% python3 -q
>>> import numpy as np
>>> from numpy import linalg as LA
>>> np.set_printoptions(suppress=True, linewidth=140)
>>> A = np.load("out19.npy")
>>> print(A.round(2))
[[0.27 0.43 0.12]
 [0.43 0.68 0.18]
 [0.12 0.18 0.05]]
>>> print(np.round(np.sort(np.abs(LA.eigvals(A))), 2) + 0)
[0. 0. 1.]
>>> print(np.round(A @ A, 2))
[[0.27 0.43 0.12]
 [0.43 0.68 0.18]
 [0.12 0.18 0.05]]
>>> print(np.allclose(A @ A.T, A.T @ A))
True
>>> print(np.allclose(A, A.T))
True
>>> print(np.trace(A))
1.0
>>> print(np.round((A + A.T) / 2, 2))
[[0.27 0.43 0.12]
 [0.43 0.68 0.18]
 [0.12 0.18 0.05]]
>>> print(np.round(LA.det(A), 2))
-0.0
>>> print(round(np.abs(LA.eigvals(A)).max(), 2))
1.0
>>> rng = np.random.default_rng(324785)
>>> idx = rng.permutation(3)
>>> print(idx)
[1 2 0]
>>> other = A[idx][:, idx]
>>> print(np.allclose(other, A))
False
>>> print(np.round(LA.det(other), 2), round(float(LA.det(A[idx])), 2))
-0.0 -0.0
>>> print(np.round(np.sort(np.abs(LA.eigvals(other))), 2) + 0)
[0. 0. 1.]
>>> print(np.trace(other))
1.0
>>> W1 = np.array([[2, 2, 1, 0, 2, 0], [1, 0, 0, 2, 0, 0], [1, -2, -1, -2, -2, -1]])
>>> b = np.array([2, 8, 3, -5, -8, -5])
>>> hid = np.maximum(A @ W1 + b, 0)
>>> print(LA.matrix_rank(hid))
2
>>> print((hid > 0).astype(int))
[[1 1 1 0 0 0]
 [1 1 1 0 0 0]
 [1 1 1 0 0 0]]
>>> print((hid > 0).mean(axis=0))
[1. 1. 1. 0. 0. 0.]
>>> basis = np.array([[-2, 2, 0],
...     [1, 0, 0],
...     [-2, -2, -2],
...     [2, 1, -1],
...     [-2, -1, 0],
...     [-1, 0, -2]])
>>> print(np.round(hid @ basis, 2))
[[-4.19 -0.12 -6.31]
 [-5.44  0.95 -6.49]
 [-2.94 -1.2  -6.13]]
>>> print((hid @ basis).round(6).argmax(axis=1))
[1 1 1]
>>> print(W1 @ basis)
[[-8  0 -2]
 [ 2  4 -2]
 [-1  4  6]]
>>> theta = np.radians(15)
>>> R = np.eye(3)
>>> R[1, 1] = R[2, 2] = np.cos(theta)
>>> R[1, 2], R[2, 1] = -np.sin(theta), np.sin(theta)
>>> print(R.round(2))
[[ 1.    0.    0.  ]
 [ 0.    0.97 -0.26]
 [ 0.    0.26  0.97]]
>>> other = A @ R.T
>>> print(np.allclose(LA.norm(A, axis=1), LA.norm(other, axis=1)))
True
>>> print(np.round(np.abs(other - A).max(axis=0), 2))
[0.   0.07 0.17]
>>> print(other.round(2))
[[0.27 0.39 0.22]
 [0.43 0.61 0.35]
 [0.12 0.17 0.1 ]]
>>> print(np.round(LA.svd(A, compute_uv=False), 2) + 0, np.round(LA.svd(other, compute_uv=False), 2) + 0)
[1. 0. 0.] [1. 0. 0.]
>>> other = np.array([[0, 1, 2, 0]])
>>> m1 = other.T @ other
>>> print(m1)
[[0 0 0 0]
 [0 1 2 0]
 [0 2 4 0]
 [0 0 0 0]]
>>> # equal to its transpose
>>> other = m1 + rng.integers(-2, 3, (4, 1)) @ rng.integers(-2, 3, (1, 4))
>>> print(other)
[[-2  0 -2  1]
 [ 0  1  2  0]
 [ 0  2  4  0]
 [ 0  0  0  0]]
>>> print(np.round(LA.svd(other - m1, compute_uv=False), 2))
[3. 0. 0. 0.]
>>> idx = rng.permutation(4)
>>> print(idx)
[2 3 0 1]
>>> other = m1[idx][:, idx]
>>> print(np.trace(other))
5
>>> print(np.round(LA.det(other), 2), round(LA.det(m1[idx]), 2))
0.0 0.0
>>> print(np.allclose(other, m1))
False
>>> print(other)
[[4 0 0 2]
 [0 0 0 0]
 [0 0 0 0]
 [2 0 0 1]]
>>> theta = rng.uniform(0, 2 * np.pi, 27)
>>> O, _ = LA.qr(np.array([[1.4, 0.8], [-0.4, 0.1], [1.3, 0.8]]))
>>> arr = 5 * np.c_[np.cos(theta), np.sin(theta)] @ O.T
>>> print(arr.round(2))
[[ 0.84  4.65  1.63]
 [-0.66 -4.73 -1.47]
 [ 0.7  -4.95 -0.17]
 [-3.58  1.12 -3.31]
 [ 0.33  4.85  1.16]
 [-0.63 -4.75 -1.44]
 [ 1.96  3.81  2.58]
 [ 3.32  1.37  3.48]
 [-3.43  2.07 -2.99]
 [-2.59 -3.   -3.05]
 [ 3.55  0.24  3.51]
 [ 2.64 -3.79  1.92]
 [-2.21 -3.52 -2.78]
 [-1.94 -3.82 -2.57]
 [ 3.1   2.    3.38]
 [-3.53 -0.37 -3.52]
 [-1.46 -4.26 -2.17]
 [ 3.26 -2.64  2.73]
 [-0.24  4.95  0.63]
 [ 2.84  2.56  3.22]
 [ 1.12  4.5   1.88]
 [-3.32  2.45 -2.83]
 [ 3.08  2.04  3.37]
 [ 3.54  0.28  3.52]
 [-2.45 -3.2  -2.96]
 [ 3.15  1.86  3.41]
 [-2.73  3.66 -2.03]]
>>> Uu, sig, Vh = LA.svd(arr)
>>> print(np.argmax(sig[:-1] / (sig[1:] + 1e-6)) + 1)
2
>>> print(sig.round(2) + 0)
[20.93 15.4   0.  ]
>>> other = Uu[:, :2] @ np.diag(sig[:2]) @ Vh[:2]
>>> print(LA.matrix_rank(other))
2
>>> print(np.round(np.abs(arr - other).max(), 2))
0.0
>>> u = np.array([-2, 2])
>>> print(np.round(np.polyval(u, arr[25]), 2))
[-4.3  -1.72 -4.81]
>>> print(np.round(np.correlate(arr[25], arr[22], "full"), 2))
[10.62 12.69 24.98 12.68 10.5 ]
>>> print(LA.lstsq(arr[:-1].T, arr[-1])[2])
2
>>> print(np.abs(np.diag(LA.qr(arr)[1])) > 1e-9)
[ True  True False]
>>> print(np.round(arr @ LA.pinv(arr) @ arr, 2))
[[ 0.84  4.65  1.63]
 [-0.66 -4.73 -1.47]
 [ 0.7  -4.95 -0.17]
 [-3.58  1.12 -3.31]
 [ 0.33  4.85  1.16]
 [-0.63 -4.75 -1.44]
 [ 1.96  3.81  2.58]
 [ 3.32  1.37  3.48]
 [-3.43  2.07 -2.99]
 [-2.59 -3.   -3.05]
 [ 3.55  0.24  3.51]
 [ 2.64 -3.79  1.92]
 [-2.21 -3.52 -2.78]
 [-1.94 -3.82 -2.57]
 [ 3.1   2.    3.38]
 [-3.53 -0.37 -3.52]
 [-1.46 -4.26 -2.17]
 [ 3.26 -2.64  2.73]
 [-0.24  4.95  0.63]
 [ 2.84  2.56  3.22]
 [ 1.12  4.5   1.88]
 [-3.32  2.45 -2.83]
 [ 3.08  2.04  3.37]
 [ 3.54  0.28  3.52]
 [-2.45 -3.2  -2.96]
 [ 3.15  1.86  3.41]
 [-2.73  3.66 -2.03]]
>>> print(np.allclose(arr[:-1].T @ LA.lstsq(arr[:-1].T, arr[-1])[0], arr[-1]))
True
>>> try:
...     LA.inv(arr)
... except LA.LinAlgError as e:
...     print(e)
... 
Last 2 dimensions of the array must be square
>>> print(round(np.trace(LA.pinv(arr) @ arr), 2))
2.0
>>> cen = arr - arr.mean(axis=0)
>>> V = LA.svd(cen)[2][:2]
>>> other = cen - cen @ V.T @ V
>>> print(np.round(LA.norm(other) / LA.norm(cen), 2))
0.0
>>> print(np.round(np.diag(V.T @ V), 2))
[0.52 0.98 0.5 ]
>>> data = np.array([[1, 0, 0, 0], [4, 1, 0, 0], [5, 1, 1, 0], [5, 1, 8, 1]])
>>> theta = np.radians(30)
>>> R = np.eye(3)
>>> R[1, 1] = R[0, 0] = np.cos(theta)
>>> R[1, 0], R[0, 1] = -np.sin(theta), np.sin(theta)
>>> print(R.round(2))
[[ 0.87  0.5   0.  ]
 [-0.5   0.87  0.  ]
 [ 0.    0.    1.  ]]
>>> other = arr @ R.T
>>> print(np.allclose(LA.norm(arr, axis=1), LA.norm(other, axis=1)))
True
>>> print(np.round(np.abs(other - arr).max(axis=0), 2))
[2.57 1.84 0.  ]
>>> print(np.round(LA.svd(arr, compute_uv=False), 2) + 0, np.round(LA.svd(other, compute_uv=False), 2) + 0)
[20.93 15.4   0.  ] [20.93 15.4   0.  ]
>>> print(np.round(LA.det(R), 2), round(np.trace(R), 2))
1.0 2.73
